% python3 -q
>>> import numpy as np
>>> from numpy import linalg as LA
>>> np.set_printoptions(suppress=True, linewidth=140)
>>> data = np.array([[1, 0, 0, 0], [-1, 1, 0, 0], [2, 1, 1, 0], [0, -2, 1, 1]])
>>> other = data[0, 0] * data[1:] - np.outer(data[1:, 0], data[0])
>>> other
array([[ 0,  1,  0,  0],
       [ 0,  1,  1,  0],
       [ 0, -2,  1,  1]])
>>> LA.matrix_rank(other), LA.matrix_rank(data)
(np.int64(3), np.int64(4))
>>> data[:, 0] / data[0, 0]
array([ 1., -1.,  2.,  0.])
>>> np.flatnonzero(~other.round(6).any(axis=1))
array([], dtype=int64)
>>> data @ data
array([[ 1,  0,  0,  0],
       [-2,  1,  0,  0],
       [ 3,  2,  1,  0],
       [ 4, -3,  2,  1]])
>>> LA.matrix_rank(data - data[0, 0] * np.eye(4))
np.int64(3)
>>> np.prod(np.diag(data)), np.round(LA.det(data), 2)
(np.int64(1), np.float64(1.0))
>>> [int(LA.matrix_rank(LA.matrix_power(data, p))) for p in range(1, 5)]
[4, 4, 4, 4]
>>> np.round(np.sort(LA.eigvals(data)), 2)
array([1., 1., 1., 1.])
>>> other = LA.inv(data)
>>> round(LA.slogdet(data)[0], 2)
np.float64(1.0)
>>> np.round(LA.inv(other), 2) + 0
array([[ 1.,  0.,  0.,  0.],
       [-1.,  1.,  0.,  0.],
       [ 2.,  1.,  1.,  0.],
       [ 0., -2.,  1.,  1.]])
>>> np.round(data @ other, 2) + 0
array([[1., 0., 0., 0.],
       [0., 1., 0., 0.],
       [0., 0., 1., 0.],
       [0., 0., 0., 1.]])
>>> round(LA.cond(data), 2)
np.float64(18.95)
>>> round(LA.det(data) * LA.det(other), 2)
np.float64(1.0)
>>> np.allclose(other, data.T)
False
